$ python -q
>>> import numpy as np
>>> np.set_printoptions(suppress=True, linewidth=140)
>>> def tidy(a):
...     return np.round(a, 1) + 0
... 
>>> J = np.array([[1, 0, 0, 0], [-1, 1, 0, 0], [1, -9, 1, 0], [8, -1, -8, 1]])
>>> J
array([[ 1,  0,  0,  0],
       [-1,  1,  0,  0],
       [ 1, -9,  1,  0],
       [ 8, -1, -8,  1]])
>>> # triangular
>>> np.linalg.matrix_rank(J, rtol=0.1)
np.int64(2)
>>> U, s, vt = np.linalg.svd(J)
>>> tidy(s)
array([11.5,  9.1,  0.9,  0. ])
>>> M2 = U[:, :3] @ np.diag(s[:3]) @ vt[:3]
>>> tidy(np.linalg.norm(J - M2) / np.linalg.norm(J))
np.float64(0.0)
>>> E = np.cumsum(np.array([[1, 1, -3],
...     [1, 0, -3],
...     [-3, -3, -1],
...     [-3, -1, 2],
...     [-1, -2, -3],
...     [0, -3, -2],
...     [-1, 0, -2],
...     [2, -3, 3],
...     [-3, 0, -1],
...     [-2, 1, -2],
...     [3, -1, -3],
...     [0, -3, -1],
...     [-2, -1, 3],
...     [2, 1, 0],
...     [-2, -2, 2],
...     [-2, -3, 2],
...     [-3, 1, 2],
...     [2, -3, -1],
...     [2, 1, -1],
...     [-1, -1, -2],
...     [-1, 2, -3],
...     [3, 2, -2]]), axis=0)
>>> E
array([[  1,   1,  -3],
       [  2,   1,  -6],
       [ -1,  -2,  -7],
       [ -4,  -3,  -5],
       [ -5,  -5,  -8],
       [ -5,  -8, -10],
       [ -6,  -8, -12],
       [ -4, -11,  -9],
       [ -7, -11, -10],
       [ -9, -10, -12],
       [ -6, -11, -15],
       [ -6, -14, -16],
       [ -8, -15, -13],
       [ -6, -14, -13],
       [ -8, -16, -11],
       [-10, -19,  -9],
       [-13, -18,  -7],
       [-11, -21,  -8],
       [ -9, -20,  -9],
       [-10, -21, -11],
       [-11, -19, -14],
       [ -8, -17, -16]])
>>> lab = E[:, 0] > np.median(E[:, 0])
>>> f = E[lab].mean(axis=0) - E[~lab].mean(axis=0)
>>> ((E - E.mean(axis=0)) @ f > 0).astype(int)
array([1, 1, 1, 1, 1, 1, 1, 1, 1, 1, 1, 0, 0, 0, 0, 0, 0, 0, 0, 0, 0, 0])
>>> x0 = np.array([0, -2, -2])
>>> y = E @ x0
>>> y
array([ 4, 10, 18, 16, 26, 36, 40, 40, 42, 44, 52, 60, 56, 54, 54, 56, 50, 58, 58, 64, 66, 66])
>>> tidy(np.linalg.lstsq(E, y)[0])
array([ 0., -2., -2.])
>>> rng = np.random.default_rng(99763)
>>> y = y + 0.1 * rng.normal(size=22)
>>> tidy(y)
array([ 3.9, 10.1, 18. , 16.1, 26.1, 35.9, 39.7, 40. , 42. , 43.7, 52. , 60. , 56. , 53.9, 54. , 56. , 50. , 57.9, 58.1, 64. , 66. , 66. ])
>>> beta, *_ = np.linalg.lstsq(E, y)
>>> [round(float(np.linalg.norm(np.linalg.solve(E.T @ E + lam * np.eye(3), E.T @ y))), 2) for lam in (0, 1, 10, 100)]
[2.83, 2.83, 2.77, 2.61]
>>> tidy(E.T @ (y - E @ beta))
array([0., 0., 0.])
